In [1]: import numpy as np

In [2]: from numpy import linalg as LA

In [3]: np.set_printoptions(precision=3, suppress=True, linewidth=200, sign=" ")

In [4]: rng = np.random.default_rng(4596)

In [5]: z = rng.integers(0, 2, 6)

In [6]: data = np.triu((z[:, None] == z) & (rng.random((6, 6)) < 0.8), 1).astype(int)

In [7]: data += data.T

In [8]: data
Out[8]: 
array([[ 0,  1,  0,  0,  0,  1],
       [ 1,  0,  0,  0,  0,  1],
       [ 0,  0,  0,  1,  1,  0],
       [ 0,  0,  1,  0,  1,  0],
       [ 0,  0,  1,  1,  0,  0],
       [ 1,  1,  0,  0,  0,  0]])

In [9]: # splits into 2 blocks

In [10]: evals, evecs = LA.eigvalsh(data)
Traceback (most recent call last):
  Cell In[10], line 1
    evals, evecs = LA.eigvalsh(data)
ValueError: too many values to unpack (expected 2)


In [11]: evals, evecs = LA.eigh(data)

In [12]: print(np.round(evecs.T @ evecs, 3) + 0)
[[ 1.  0.  0.  0.  0.  0.]
 [ 0.  1.  0.  0.  0.  0.]
 [ 0.  0.  1.  0.  0.  0.]
 [ 0.  0.  0.  1.  0.  0.]
 [ 0.  0.  0.  0.  1.  0.]
 [ 0.  0.  0.  0.  0.  1.]]

In [13]: np.unique(evals.round(6) + 0, return_counts=True)[1]
Out[13]: array([ 4,  2])

In [14]: np.round(evecs @ np.diag(evals) @ evecs.T, 3) + 0
Out[14]: 
array([[ 0.,  1.,  0.,  0.,  0.,  1.],
       [ 1.,  0.,  0.,  0.,  0.,  1.],
       [ 0.,  0.,  0.,  1.,  1.,  0.],
       [ 0.,  0.,  1.,  0.,  1.,  0.],
       [ 0.,  0.,  1.,  1.,  0.,  0.],
       [ 1.,  1.,  0.,  0.,  0.,  0.]])

In [15]: (evals > 1e-8).sum(), (evals < -1e-8).sum()
Out[15]: (np.int64(2), np.int64(4))
